% python3 -q
>>> import numpy as np
>>> from numpy import linalg as LA
>>> np.set_printoptions(precision=2, suppress=True, linewidth=140, floatmode="fixed")
>>> rd = lambda a: np.round(a, 2) + 0
>>> K = np.array([[3, 2, 3, 2, 2, 3, 1, 0],
...     [2, 1, 0, 1, 1, 2, 0, 1],
...     [2, 3, 2, 0, 0, 1, 0, 0],
...     [0, 1, 1, 0, 2, 2, 1, 0],
...     [0, 2, 2, 2, 3, 3, 2, 2],
...     [0, 0, 3, 0, 3, 0, 2, 2]])
>>> K[:, 3] = -3 * K[:, 6]
>>> print(K)
[[ 3  2  3 -3  2  3  1  0]
 [ 2  1  0  0  1  2  0  1]
 [ 2  3  2  0  0  1  0  0]
 [ 0  1  1 -3  2  2  1  0]
 [ 0  2  2 -6  3  3  2  2]
 [ 0  0  3 -6  3  0  2  2]]
>>> x0 = np.array([0, 0, 1, 0, -2, 0, 2, 2])
>>> print(K @ x0)
[ 1  0  2 -1  4  5]
>>> print(LA.norm(K @ x0) <= LA.norm(K, 2) * LA.norm(x0) + 1e-9)
True
>>> print((K @ x0).argmax())
5
>>> print((K * x0).sum(axis=1))
[ 1  0  2 -1  4  5]
>>> print(K * x0)
[[ 0  0  3  0 -4  0  2  0]
 [ 0  0  0  0 -2  0  0  2]
 [ 0  0  2  0  0  0  0  0]
 [ 0  0  1  0 -4  0  2  0]
 [ 0  0  2  0 -6  0  4  4]
 [ 0  0  3  0 -6  0  4  4]]
>>> print(K @ (2 * x0))
[ 2  0  4 -2  8 10]
>>> print(np.einsum("ij,j->i", K, x0))
[ 1  0  2 -1  4  5]
>>> print(K @ np.ones(8))
[11.00  7.00  8.00  4.00  8.00  4.00]
>>> W0 = np.loadtxt("m.csv", delimiter=",")
>>> print(W0)
[[-0.98 -0.06  0.96]
 [-0.99 -0.88  0.89]
 [ 0.99  0.82 -0.88]
 [ 0.99  0.51 -0.93]
 [-0.06  0.27  0.28]
 [ 0.99  0.59 -0.94]
 [-0.99 -0.27  0.96]
 [-0.51  0.31  0.64]
 [ 0.97  0.24 -0.93]
 [-0.20 -0.46 -0.24]
 [-0.78 -0.71  0.16]
 [ 0.89 -0.60 -0.95]
 [-0.99 -0.04  0.99]
 [-0.82  0.49  0.90]
 [ 0.78  0.02 -0.71]
 [ 0.86  0.55 -0.53]
 [-0.87 -0.83  0.15]
 [-0.31  0.73  0.79]
 [ 1.00  0.24 -0.98]
 [ 1.00  0.38 -0.99]
 [-0.99 -0.91  0.77]
 [-0.12 -0.29 -0.15]
 [-0.78 -0.02  0.71]
 [-0.98 -0.69  0.88]
 [ 0.73  0.52 -0.30]
 [ 1.00  0.06 -1.00]
 [-0.55 -0.25  0.31]
 [-0.10  0.18  0.24]
 [ 0.49  0.73  0.30]]
>>> x0 = np.array([0, 5, 4])
>>> y = W0 @ x0
>>> print(rd(LA.solve(W0.T @ W0, W0.T @ y)))
[0.00 5.00 4.00]
>>> rng = np.random.default_rng(42993)
>>> y = y + 0.3 * rng.normal(size=29)
>>> print(rd(y))
[ 3.84 -0.53  0.46 -1.28  1.98 -0.84  2.96  4.04 -2.77 -3.40 -3.53 -6.72  4.22  6.19 -2.70  0.46 -3.25  6.52 -2.52 -2.51 -1.86 -2.03  2.60
  0.17  1.47 -3.90 -0.10  1.75  5.16]
>>> coef, *_ = LA.lstsq(W0, y)
>>> print(coef.round())
[0.00 5.00 4.00]
